$ ipython --no-banner

In [1]: import numpy as np

In [2]: import numpy.linalg as la

In [3]: np.set_printoptions(precision=3, suppress=True, linewidth=100)

In [4]: tidy = lambda a: np.round(a, 3) + 0

In [5]: K = np.load("w.npy")

In [6]: K
Out[6]: 
array([[ 0.7,  0. ,  0.8,  0.2,  1.7, -0.3,  0.4,  1.7, -1.3,  0.2],
       [ 1. ,  0.8,  1.3,  1. ,  0.7, -0.4,  0. , -0.9,  0.7,  0.1],
       [-0.4,  2.3, -0.6,  1.8, -1. ,  0.9,  0.5,  0. , -0.3,  0. ],
       [ 0.4,  0.7, -1.1, -0.6, -2.6, -0.9, -0.4, -0.1,  0.3,  0.7],
       [ 0.1, -0.6, -2.2,  0.6,  0.9,  0.5, -0.7,  0.5, -0.8,  0.6],
       [ 0.5,  1.2,  0.3,  0.1,  1.4, -1.4, -0.3,  0.9,  0.8, -0.1],
       [ 0.9, -0.4,  0.3, -1.7, -0.5, -0.2,  0.1, -0.3,  1. ,  0.2],
       [-2.7, -0.9, -3.3, -1.8, -3. , -6. , -1.8, -0.9,  3. ,  6.6],
       [-0.1,  0.7, -1.6, -1. , -0.1,  0.5,  0.1, -0.5, -0.9,  1. ],
       [-1.9, -2.8,  1.5, -0.2,  0.8,  0.3, -0.1,  0.5, -0.8,  1.4],
       [ 0.6,  0.7, -0.4, -0.5, -0.1, -0.6, -0.9, -2.1,  1.1,  0.2],
       [ 1.5,  0.1, -0.7,  1. ,  0. , -0.9, -2.1, -1.4,  0. ,  0.4],
       [-1.4, -0.6,  1. ,  0.5,  0.8, -0.7,  1.1,  1.6, -0.9,  0.5],
       [ 0.3, -1. , -1.1,  1.4,  0.7, -1. ,  0.9, -0.9,  0.2, -1. ],
       [ 2.6,  1.2,  0.2,  0.5,  0.3, -0.2, -0.1, -0.8, -0.9,  0.5],
       [ 1.2,  0. , -0.4, -0.6, -0.4,  2.2, -1.3, -0.8, -0.4, -1.6],
       [-2.2, -1. , -0.9,  0.1, -0.8,  0.7,  0.5,  1.9,  1.7,  0. ],
       [-1.7, -0.8,  0.7, -2.1, -0.2, -0.2,  0.7, -0.2, -0.8, -0.5],
       [ 0.9,  0.5,  1.3,  1. , -1.1, -0.5,  1.2, -0.5,  0.8, -0.1],
       [ 0.5,  0.1,  0.3,  1.4,  1.7,  1.4, -0.6,  0.2, -0.4, -0.2],
       [-0.9,  0. ,  0.7,  0.6, -0.4, -0.2, -1.1, -0.1,  1. , -1. ],
       [ 0.9, -0.4, -2.5, -0.3, -1.8, -0.4, -0.9, -0.2, -0.3, -2.5],
       [-0.7,  0.2, -1.2,  0.2,  0.6,  1.2, -0.3,  1.4, -0.6, -0.2],
       [ 0.5, -1.7,  0.2, -1.3,  0.1, -1.3, -2.2, -0.4, -0.5,  0.2],
       [-1.5, -1.6,  0.8,  1. , -0.8, -1.9, -0.8,  1.2, -1. ,  0.3],
       [ 0.1,  1.3,  0.7, -0.3, -0.7,  1.3,  0.4,  1.1,  2. , -0.4],
       [ 1.3, -0.9,  0.5,  0.1,  0.3, -0.9, -1.6, -0.5,  0.8,  0.9],
       [ 0.6, -0.4, -0.5, -0.5,  0.1, -0.4, -1.3, -0.7,  1.6, -0.9],
       [-1.3,  0. ,  0.5,  0. ,  0.5, -0.7, -0.4,  1.6,  0.4,  0.1],
       [ 1.2, -0.6, -0.3, -1.3, -0.4, -0.3, -1.8,  1.3,  0.6,  1.9],
       [ 0. ,  1.4, -0.1,  0. , -2.8, -1.6, -0.4,  0.8, -0.3,  0.2],
       [-0.1,  0. , -1.3, -1.6, -1.3,  0.7, -0.2,  1.2,  0.7,  0.7],
       [ 0.6, -0.4, -0.6,  0.3,  0.6,  1.8, -0.1,  0.4, -0.3,  0.3],
       [-0.7,  1.7,  0.2, -1.2, -0.1, -0.4, -0.5, -0.1,  2.8,  1.1],
       [ 1.3,  0.5,  0.5,  1.3,  1.5,  0.7,  0.6, -1. , -0.8, -0.4],
       [ 0.2,  0.8,  1. , -1.9, -1. ,  0.3, -1. , -0.6, -0.4, -0.5],
       [-1.4, -0.3,  0.5,  0. ,  1.6, -0.3, -1.2,  0. ,  0.1, -1.7],
       [-1. ,  2.7, -0.1, -0.3,  0.5, -1.4, -0.7, -0.8, -0.5, -1. ],
       [ 0.6,  0.3, -1. , -0.3, -0.3,  0.3,  1.4,  0.7,  0.8,  0.6],
       [ 1.2,  0.5, -0.1, -1.4, -0.9, -0.6,  0.6,  2.5, -0.1,  0.7],
       [ 0.1, -2.3, -1.1, -0.4,  0.4,  0.1, -0.1, -1.1, -0.4, -1.5],
       [ 1.1,  0.1,  1.5,  0. ,  0.3,  0.6, -0.9, -2. , -0.2, -0.8],
       [ 0.5,  0.7,  1.7,  0.4,  1.4,  1.4, -2.5,  0.8,  1.1,  0.6]])

In [7]: Ac = K - K.mean(axis=0)

In [8]: Uu, s, Vh = la.svd(Ac, full_matrices=False)

In [9]: tidy(s ** 2 / (s ** 2).sum())
Out[9]: array([0.316, 0.14 , 0.111, 0.099, 0.078, 0.073, 0.06 , 0.047, 0.042, 0.034])

In [10]: tidy((s ** 2).sum() ** 2 / (s ** 4).sum())
Out[10]: np.float64(6.185)

In [11]: tidy(Vh[0] * np.sign(Vh[0, np.abs(Vh[0]).argmax()]))
Out[11]: array([-0.258, -0.086, -0.277, -0.237, -0.37 , -0.529, -0.111,  0.014,  0.267,  0.541])
